>>> import numpy as np
>>> np.set_printoptions(suppress=True, linewidth=140)
>>> def rnd(a):
...     return np.round(a, 3) + 0
... 
>>> F = np.array([[8.0, -7.0, 4.0, -1.0],
...     [8.0, -10.0, 8.0, -2.0],
...     [9.0, -15.0, 13.0, -3.0],
...     [6.0, -9.0, 6.0, 1.0]])
>>> vals, evecs = np.linalg.eig(F)
>>> rnd(np.sort(np.linalg.eigvals(np.linalg.inv(F))))
array([0.25 , 0.25 , 0.333, 1.   ])
>>> rnd(F @ evecs[:, 0] - vals[0] * evecs[:, 0])
array([0., 0., 0., 0.])
>>> rnd(np.sort(np.linalg.eigvals(F @ F)))
array([ 1.,  9., 16., 16.])
>>> U, s, Vh = np.linalg.svd(F)
>>> rnd(s)
array([31.269,  4.017,  2.472,  0.155])
>>> np.argmax(s[:-1] / (s[1:] + 1e-6)) + 1
np.int64(3)
>>> A2 = U[:, :3] @ np.diag(s[:3]) @ Vh[:3]
>>> rnd(np.linalg.norm(F - A2, 2)), rnd(s[3])
(np.float64(0.155), np.float64(0.155))
>>> rnd(np.abs(F - A2).max())
np.float64(0.081)
>>> np.linalg.matrix_rank(F, rtol=0.05)
np.int64(3)
>>> np.linalg.cond(F) > 100
np.True_
>>> [round(float(x), 3) for x in np.linalg.svd(F, compute_uv=False)[:3]]
[31.269, 4.017, 2.472]
>>> rnd(np.linalg.norm(F, 2) / np.linalg.norm(F))
np.float64(0.989)
>>> t3 = np.stack([F, -1 * F, F[::-1]])
>>> rnd(np.linalg.norm(t3, axis=(1, 2)))
array([31.623, 31.623, 31.623])
>>> rnd(np.linalg.det(t3))
array([48., 48., 48.])
>>> t3.sum(axis=0)
array([[  6.,  -9.,   6.,   1.],
       [  9., -15.,  13.,  -3.],
       [  8., -10.,   8.,  -2.],
       [  8.,  -7.,   4.,  -1.]])
>>> np.linalg.matrix_rank(t3.reshape(3, -1))
np.int64(2)
